>>> import numpy as np
>>> from numpy import linalg as LA
>>> np.set_printoptions(precision=3, suppress=True, linewidth=140)
>>> q, _ = LA.qr(np.array([[1.2, -1.2, -0.9], [0.6, -1.1, -0.8], [2.1, 0.9, 0.2]]))
>>> evals = np.array([-3, -1, -3])
>>> feats = q @ np.diag(evals) @ q.T
>>> print(feats)
[[-2.221  0.725 -0.652]
 [ 0.725 -2.325 -0.607]
 [-0.652 -0.607 -2.454]]
>>> # equal to its transpose
>>> w1 = np.array([[-2, 4, -1, -1, 1, -5], [-5, 3, 3, -5, -5, 2], [-1, 1, -5, 0, 4, -3]])
>>> beta = np.array([3, 3, 0, 0, 3, 2])
>>> H = np.maximum(feats @ w1 + beta, 0)
>>> print(H)
[[ 4.469  0.     7.657  0.     0.    16.513]
 [13.781  0.     0.    10.899 12.92   0.   ]
 [ 9.794  0.    11.1    3.688  0.    11.408]]
>>> cent = np.array([[3, 6], [-3, 1], [1, -7], [-4, 7], [5, 3], [2, -8]])
>>> (H @ cent).round(6).argmax(axis=1)
array([0, 1, 0])
>>> f = np.array([2, 0, 1])
>>> A2 = feats + np.outer(f, np.eye(3)[0])
>>> print(LA.matrix_rank(LA.inv(A2) - LA.inv(feats), tol=1e-8))
1
>>> evals, vecs = LA.eig(feats)
>>> np.sort(LA.eigvals(LA.inv(feats)))
array([-1.   , -0.333, -0.333])
>>> rng = np.random.default_rng(839)
>>> A2 = feats + rng.integers(-2, 3, (3, 2)) @ rng.integers(-2, 3, (2, 3))
>>> print(A2)
[[-1.221  1.725  0.348]
 [ 6.725  1.675 -0.607]
 [ 0.348  0.393 -1.454]]
>>> LA.matrix_rank(A2 - feats, tol=1e-8)
np.int64(2)
>>> print(np.abs(A2 - feats).sum(axis=1))
[ 3. 10.  3.]
>>> print(np.all(LA.eigvalsh(feats) > 0))
False
>>> E = np.load("mat.npy")
>>> E
array([[ 1, -1,  1, -1],
       [ 1,  0,  0,  0],
       [ 1,  1,  1,  1],
       [ 1,  2,  4,  8],
       [ 1,  3,  9, 27],
       [ 1,  4, 16, 64]])
>>> # column 3 is much longer than the rest
>>> LA.matrix_rank(E, rtol=0.1)
np.int64(1)
>>> print([round(float(x), 3) for x in LA.svd(E, compute_uv=False)[:3]])
[72.558, 3.773, 1.713]
>>> print(np.argsort(-LA.norm(E, axis=0).round(6), kind="stable")[:3])
[3 2 1]
>>> print(round(float(LA.norm(E, 2) / LA.norm(E)), 3))
0.998
>>> round(np.log10(LA.cond(E)))
2
>>> q, r_ = LA.qr(E)
>>> q
array([[-0.408, -0.598,  0.546, -0.373],
       [-0.408, -0.359, -0.109,  0.522],
       [-0.408, -0.12 , -0.436,  0.298],
       [-0.408,  0.12 , -0.436, -0.298],
       [-0.408,  0.359, -0.109, -0.522],
       [-0.408,  0.598,  0.546,  0.373]])
>>> print(np.round(q.T @ q, 3) + 0)
[[1. 0. 0. 0.]
 [0. 1. 0. 0.]
 [0. 0. 1. 0.]
 [0. 0. 0. 1.]]
>>> np.abs(np.diag(r_))
array([2.449, 4.183, 6.11 , 8.05 ])
>>> r_
array([[ -2.449,  -3.674, -12.656, -40.417],
       [  0.   ,   4.183,  12.55 ,  49.363],
       [  0.   ,   0.   ,   6.11 ,  27.495],
       [  0.   ,   0.   ,   0.   ,   8.05 ]])
>>> round(float(np.trace(q @ q.T)), 3)
4.0
>>> print(round(float(abs(r_[0, 0])), 3), round(float(LA.norm(E[:, 0])), 3))
2.449 2.449
>>> evals, vecs = LA.eigh(feats)
>>> np.abs(vecs[:, -1]).round(6).argmax()
np.int64(0)
>>> evals
array([-3., -3., -1.])
>>> LA.eigvalsh(feats @ feats)
array([1., 9., 9.])
>>> np.abs(vecs[:, -1])
array([0.624, 0.581, 0.523])
>>> LA.svd(feats, compute_uv=False)
array([3., 3., 1.])
>>> A2 = np.c_[E[:, :2] @ np.array([[2, 0], [3, -3]]), np.array([0, 5, 4, 4, 3, 8])]
>>> A2
array([[ -1,   3,   0],
       [  2,   0,   5],
       [  5,  -3,   4],
       [  8,  -6,   4],
       [ 11,  -9,   3],
       [ 14, -12,   8]])
>>> np.round(LA.lstsq(E, A2[:, 0])[0], 3) + 0
array([2., 3., 0., 0.])
>>> LA.norm(LA.qr(E)[0].T @ A2, axis=0) ** 2 / ((A2 ** 2).sum(axis=0) + 1e-12)
array([1.  , 1.  , 0.99])
>>> LA.matrix_rank(A2)
np.int64(3)
>>> F = np.load("test15.npy")
>>> F
array([[-1,  0,  0,  0],
       [ 0, -1,  0,  0],
       [ 0,  0,  3,  0],
       [ 0,  0,  0,  0]])
>>> (F + F.T) / 2
array([[-1.,  0.,  0.,  0.],
       [ 0., -1.,  0.,  0.],
       [ 0.,  0.,  3.,  0.],
       [ 0.,  0.,  0.,  0.]])
>>> np.allclose(F @ F.T, F.T @ F)
True
>>> F @ F
array([[1, 0, 0, 0],
       [0, 1, 0, 0],
       [0, 0, 9, 0],
       [0, 0, 0, 0]])
>>> np.trace(F)
np.int64(1)
>>> LA.matrix_power(F, 3)
array([[-1,  0,  0,  0],
       [ 0, -1,  0,  0],
       [ 0,  0, 27,  0],
       [ 0,  0,  0,  0]])
>>> evals, vecs = LA.eigh(F)
>>> vec = np.array([-1, -1, -2, 2])
>>> vec @ F @ vec
np.int64(10)
>>> np.abs(F).sum(axis=1).max(), np.abs(evals).max()
(np.int64(3), np.float64(3.0))
>>> LA.eigvalsh(F[1:, 1:])
array([-1.,  0.,  3.])
